% python3 -q
>>> import numpy as np
>>> from numpy import linalg as LA
>>> np.set_printoptions(suppress=True, linewidth=160)
>>> def rnd(a):
...     return np.round(a, 1) + 0
... 
>>> K = np.array([[0.1, 1.5, -0.5, 2.0, 5.3, -1.6],
...     [-6.2, 0.7, 1.6, 7.2, 13.4, -0.2],
...     [-12.2, 1.0, -3.2, 7.1, 6.6, -1.7],
...     [-1.5, -2.5, 1.6, -1.8, 3.3, 0.5],
...     [-1.1, -0.6, -3.0, -1.6, -10.2, 0.5],
...     [0.3, 0.2, 0.2, 1.7, 4.8, -2.0],
...     [-1.5, 0.2, -2.6, 1.1, -5.1, 0.1],
...     [21.6, 2.6, 3.4, -9.4, -9.3, -0.1],
...     [17.5, 3.1, 0.0, -8.3, -11.5, -1.4],
...     [1.0, -0.6, 3.8, -2.4, 4.0, 1.5]])
>>> proj = K @ LA.solve(K.T @ K, K.T)
>>> np.allclose(proj @ proj, proj)
True
>>> rnd(np.trace(proj))
np.float64(6.0)
>>> rnd(proj @ K[:, 5])
array([-1.6, -0.2, -1.7,  0.5,  0.5, -2. ,  0.1, -0.1, -1.4,  1.5])
>>> vec = np.array([3, -2, -1, 1, -5, 4])
>>> rhs = K @ vec
>>> b, lr = np.zeros(6), 1 / LA.norm(K, 2) ** 2
>>> for i in range(12):
...     b -= lr * K.T @ (K @ b - rhs)
...     if i % 2 == 0: print(i, round(LA.norm(K @ b - rhs), 1))
... 
0 44.8
2 32.2
4 24.0
6 18.8
8 15.6
10 13.8
>>> rnd(b)
array([ 1.8, -0.1, -0.6, -1.6, -4.5,  0.4])
>>> rnd(LA.cond(K))
np.float64(62.8)
>>> vec = np.array([-2, -3, -1, -1, 0, 1])
>>> rhs = K @ vec
>>> rnd(rhs)
array([ -7.8,   1.3,  15.8,  11.2,   9.1,  -5.1,   4. , -45.1, -37.4,  -0.1])
>>> rnd(LA.pinv(K) @ K)
array([[1., 0., 0., 0., 0., 0.],
       [0., 1., 0., 0., 0., 0.],
       [0., 0., 1., 0., 0., 0.],
       [0., 0., 0., 1., 0., 0.],
       [0., 0., 0., 0., 1., 0.],
       [0., 0., 0., 0., 0., 1.]])
>>> rnd(LA.lstsq(K, rhs)[0])
array([-2., -3., -1., -1.,  0.,  1.])
>>> rng = np.random.default_rng(56315)
>>> rhs = rhs + 0.1 * rng.normal(size=10)
>>> rnd(rhs)
array([ -8.1,   1.3,  15.8,  11.2,   9.2,  -4.7,   3.9, -45.3, -37.4,  -0.1])
>>> b, *_ = LA.lstsq(K, rhs)
>>> rnd(LA.norm(rhs - K @ b))
np.float64(0.2)
>>> rnd(b)
array([-2.1, -3.1, -0.6, -0.9, -0.2,  0.6])
>>> rnd(K.T @ (rhs - K @ b))
array([0., 0., 0., 0., 0., 0.])
>>> b.round()
array([-2., -3., -1., -1., -0.,  1.])
